$ python -q
>>> import numpy as np
>>> np.set_printoptions(precision=2, suppress=True, linewidth=200)
>>> rd = lambda a: np.round(a, 2) + 0
>>> A = np.load("out15.npy")
>>> A
array([[ 1.5 ,  0.7 ,  1.4 ,  1.1 ,  1.6 ,  0.  , -0.5 ,  1.4 ],
       [ 0.66,  1.13,  1.14, -0.57,  1.41, -2.07, -0.67, -1.52],
       [-1.3 ,  0.  , -0.9 , -1.7 , -0.3 , -0.3 ,  1.4 ,  0.5 ],
       [ 0.7 ,  1.1 ,  1.1 , -0.6 ,  1.3 , -2.  , -0.5 , -1.6 ],
       [-1.  ,  0.1 ,  0.6 ,  0.9 ,  0.9 , -0.7 , -0.2 , -0.5 ],
       [ 0.6 , -0.2 ,  0.4 , -1.1 ,  1.  ,  1.3 , -2.2 ,  0.1 ],
       [-0.4 ,  1.1 , -1.7 ,  0.8 ,  0.5 ,  2.3 , -1.4 , -0.6 ]])
>>> u = np.array([1, 1, 4])
>>> rd(np.cross(A[4, :3], A[1, :3]))
array([-0.56,  1.54, -1.2 ])
>>> np.convolve(A[4], u)
array([-1. , -0.9, -3.3,  1.9,  4.2,  3.8,  2.7, -3.5, -1.3, -2. ])
>>> U, sv, vt = np.linalg.svd(A)
>>> np.argmax(sv[:-1] / (sv[1:] + 1e-6)) + 1
np.int64(6)
>>> Y = U[:, :6] @ np.diag(sv[:6]) @ vt[:6]
>>> np.linalg.matrix_rank(Y)
np.int64(6)
>>> K = np.load("m.npy")
>>> K
array([[  4.15, -20.5 ,   7.27],
       [-13.3 ,  18.12,   6.68],
       [-14.79,  15.48,  10.95],
       [ -7.49,   8.12,   6.23],
       [-14.91, -13.83,  -6.62],
       [  6.02,   6.15,  14.36],
       [-14.85,   2.15,   2.65],
       [  0.87,   2.12,   6.93],
       [  6.41,  13.99,   5.85],
       [  0.87,  -5.13,  -9.04],
       [ -4.93,   9.52,  -3.75],
       [-13.1 ,  -2.8 ,  -1.98],
       [  9.44,   9.55, -20.4 ],
       [  8.76,   2.69,   1.63],
       [ 11.72,   4.44,   4.81],
       [ -3.39,  -3.97,  -4.62],
       [ -1.4 ,  -5.92,  -6.34],
       [ -7.63,   4.2 ,   6.31],
       [ -2.32,  -5.46,  -6.76],
       [  6.38,   5.04,  -4.27],
       [ 11.91,  -5.06,   5.56],
       [  0.62,  -0.68,  -4.35],
       [  1.66,  -2.37,  -3.52],
       [ -1.34,   4.93,   0.18],
       [ -6.26,  -6.23,   1.37],
       [  4.1 ,   3.09, -18.46],
       [  2.44,  -6.  , -11.38],
       [-12.05,   3.13,   0.11],
       [ -9.8 ,  24.9 ,  -3.6 ],
       [  2.75,  -2.64,  -4.59],
       [-11.03, -10.05,   2.61],
       [  8.08,  14.5 ,  -9.01],
       [  5.89,   1.15,  -5.98],
       [ -5.01,  -3.28,   8.56],
       [  4.49,  13.67,  -9.51],
       [-19.35,  -4.94,   0.4 ],
       [ 15.8 ,  -1.39,  -3.8 ],
       [ -0.18,  -5.25,   8.77]])
>>> np.linalg.cond(A) > 100
np.False_
>>> np.linalg.matrix_rank(A, rtol=0.1)
np.int64(6)
>>> np.argsort(-np.linalg.norm(A, axis=0).round(6), kind="stable")[:3]
array([5, 6, 2])
